>>> import numpy as np
>>> np.set_printoptions(suppress=True, linewidth=100)
>>> tidy = lambda a: np.round(a, 3) + 0
>>> J = np.load("test19.npy")
>>> tidy(J)
array([[-0.592,  0.313, -0.008,  0.128, -0.275, -0.543,  0.406],
       [ 0.   , -0.55 ,  0.014, -0.183,  0.094, -0.706, -0.396],
       [ 0.592,  0.456, -0.264, -0.314, -0.426, -0.293, -0.077],
       [-0.254,  0.016, -0.106, -0.888,  0.26 ,  0.12 ,  0.233],
       [-0.423, -0.082, -0.054, -0.158, -0.645,  0.312, -0.523],
       [-0.169,  0.616,  0.305, -0.015,  0.417, -0.099, -0.561],
       [ 0.169, -0.066,  0.907, -0.196, -0.276, -0.013,  0.172]])
>>> rng = np.random.default_rng(714)
>>> labels = rng.permutation(7)
>>> out = J[:, labels] * rng.choice([-1, 1], 7)
>>> tidy(out)
array([[ 0.275,  0.128, -0.313,  0.592,  0.406,  0.543, -0.008],
       [-0.094, -0.183,  0.55 ,  0.   , -0.396,  0.706,  0.014],
       [ 0.426, -0.314, -0.456, -0.592, -0.077,  0.293, -0.264],
       [-0.26 , -0.888, -0.016,  0.254,  0.233, -0.12 , -0.106],
       [ 0.645, -0.158,  0.082,  0.423, -0.523, -0.312, -0.054],
       [-0.417, -0.015, -0.616,  0.169, -0.561,  0.099,  0.305],
       [ 0.276, -0.196,  0.066, -0.169,  0.172,  0.013,  0.907]])
>>> U, _, vt = np.linalg.svd(J.T @ out)
>>> labels
array([4, 3, 1, 0, 6, 5, 2])
>>> out = J + rng.integers(-2, 3, (7, 4)) @ rng.integers(-2, 3, (4, 7))
>>> tidy(out)
array([[ 6.408, 10.313, -2.008, -1.872, -0.275,  5.457, -0.594],
       [ 2.   ,  5.45 ,  2.014, -3.183,  2.094,  7.294,  1.604],
       [-2.408,  4.456,  1.736, -1.314, -6.426,  6.707, -2.077],
       [-4.254, -5.984, -0.106,  2.112, -1.74 ,  3.12 , -0.767],
       [11.577,  7.918, -8.054,  1.842, -0.645,  2.312, -4.523],
       [-8.169, -3.384,  6.305, -3.015,  0.417, -8.099,  2.439],
       [ 0.169, -2.066, -3.093,  4.804, -6.276,  6.987, -4.828]])
>>> tidy(out - J)
array([[ 7., 10., -2., -2.,  0.,  6., -1.],
       [ 2.,  6.,  2., -3.,  2.,  8.,  2.],
       [-3.,  4.,  2., -1., -6.,  7., -2.],
       [-4., -6.,  0.,  3., -2.,  3., -1.],
       [12.,  8., -8.,  2.,  0.,  2., -4.],
       [-8., -4.,  6., -3.,  0., -8.,  3.],
       [ 0., -2., -4.,  5., -6.,  7., -5.]])
>>> tidy(np.linalg.svd(out - J, compute_uv=False))
array([26.333, 15.725, 13.499,  6.254,  0.   ,  0.   ,  0.   ])
>>> np.linalg.matrix_rank(out - J, tol=1e-8)
np.int64(4)
>>> Q, r_ = np.linalg.qr(J)
>>> tidy(Q @ r_)
array([[-0.592,  0.313, -0.008,  0.128, -0.275, -0.543,  0.406],
       [ 0.   , -0.55 ,  0.014, -0.183,  0.094, -0.706, -0.396],
       [ 0.592,  0.456, -0.264, -0.314, -0.426, -0.293, -0.077],
       [-0.254,  0.016, -0.106, -0.888,  0.26 ,  0.12 ,  0.233],
       [-0.423, -0.082, -0.054, -0.158, -0.645,  0.312, -0.523],
       [-0.169,  0.616,  0.305, -0.015,  0.417, -0.099, -0.561],
       [ 0.169, -0.066,  0.907, -0.196, -0.276, -0.013,  0.172]])
>>> tidy(Q.T @ Q)
array([[1., 0., 0., 0., 0., 0., 0.],
       [0., 1., 0., 0., 0., 0., 0.],
       [0., 0., 1., 0., 0., 0., 0.],
       [0., 0., 0., 1., 0., 0., 0.],
       [0., 0., 0., 0., 1., 0., 0.],
       [0., 0., 0., 0., 0., 1., 0.],
       [0., 0., 0., 0., 0., 0., 1.]])
>>> tidy(Q)
array([[-0.592,  0.313, -0.008,  0.128, -0.275, -0.543,  0.406],
       [ 0.   , -0.55 ,  0.014, -0.183,  0.094, -0.706, -0.396],
       [ 0.592,  0.456, -0.264, -0.314, -0.426, -0.293, -0.077],
       [-0.254,  0.016, -0.106, -0.888,  0.26 ,  0.12 ,  0.233],
       [-0.423, -0.082, -0.054, -0.158, -0.645,  0.312, -0.523],
       [-0.169,  0.616,  0.305, -0.015,  0.417, -0.099, -0.561],
       [ 0.169, -0.066,  0.907, -0.196, -0.276, -0.013,  0.172]])
>>> tidy(np.trace(Q @ Q.T))
np.float64(7.0)
>>> tidy(r_)
array([[1., 0., 0., 0., 0., 0., 0.],
       [0., 1., 0., 0., 0., 0., 0.],
       [0., 0., 1., 0., 0., 0., 0.],
       [0., 0., 0., 1., 0., 0., 0.],
       [0., 0., 0., 0., 1., 0., 0.],
       [0., 0., 0., 0., 0., 1., 0.],
       [0., 0., 0., 0., 0., 0., 1.]])
>>> tidy(np.linalg.norm(Q, axis=0))
array([1., 1., 1., 1., 1., 1., 1.])
>>> tidy(np.linalg.svd(Q, compute_uv=False))
array([1., 1., 1., 1., 1., 1., 1.])
>>> out = np.array([[1, 5, -4],
...     [-4, 4, 0],
...     [-1, -1, -4],
...     [-3, 3, -2],
...     [1, 1, -5],
...     [-2, -4, 0],
...     [-2, 4, 5],
...     [-5, -1, 0],
...     [4, 4, -3],
...     [3, -3, 0],
...     [-4, 2, -5]])
>>> Z = np.array([[3, 0, 0, 0, 1, -1], [-3, -2, 1, -1, 1, 1], [1, 1, 1, 1, 1, 3]])
>>> W0 = out @ Z
>>> W0
array([[-16, -14,   1,  -9,   2,  -8],
       [-24,  -8,   4,  -4,   0,   8],
       [ -4,  -2,  -5,  -3,  -6, -12],
       [-20,  -8,   1,  -5,  -2,   0],
       [ -5,  -7,  -4,  -6,  -3, -15],
       [  6,   8,  -4,   4,  -6,  -2],
       [-13,  -3,   9,   1,   7,  21],
       [-12,   2,  -1,   1,  -6,   4],
       [ -3, -11,   1,  -7,   5,  -9],
       [ 18,   6,  -3,   3,   0,  -6],
       [-23,  -9,  -3,  -7,  -7,  -9]])
>>> tidy(np.linalg.norm(J, axis=0))
array([1., 1., 1., 1., 1., 1., 1.])
>>> tidy(np.linalg.svd(J, compute_uv=False))
array([1., 1., 1., 1., 1., 1., 1.])
>>> tidy(np.linalg.pinv(J))
array([[-0.592,  0.   ,  0.592, -0.254, -0.423, -0.169,  0.169],
       [ 0.313, -0.55 ,  0.456,  0.016, -0.082,  0.616, -0.066],
       [-0.008,  0.014, -0.264, -0.106, -0.054,  0.305,  0.907],
       [ 0.128, -0.183, -0.314, -0.888, -0.158, -0.015, -0.196],
       [-0.275,  0.094, -0.426,  0.26 , -0.645,  0.417, -0.276],
       [-0.543, -0.706, -0.293,  0.12 ,  0.312, -0.099, -0.013],
       [ 0.406, -0.396, -0.077,  0.233, -0.523, -0.561,  0.172]])
>>> tidy(J[:, 5] @ J[:, 6])
np.float64(0.0)
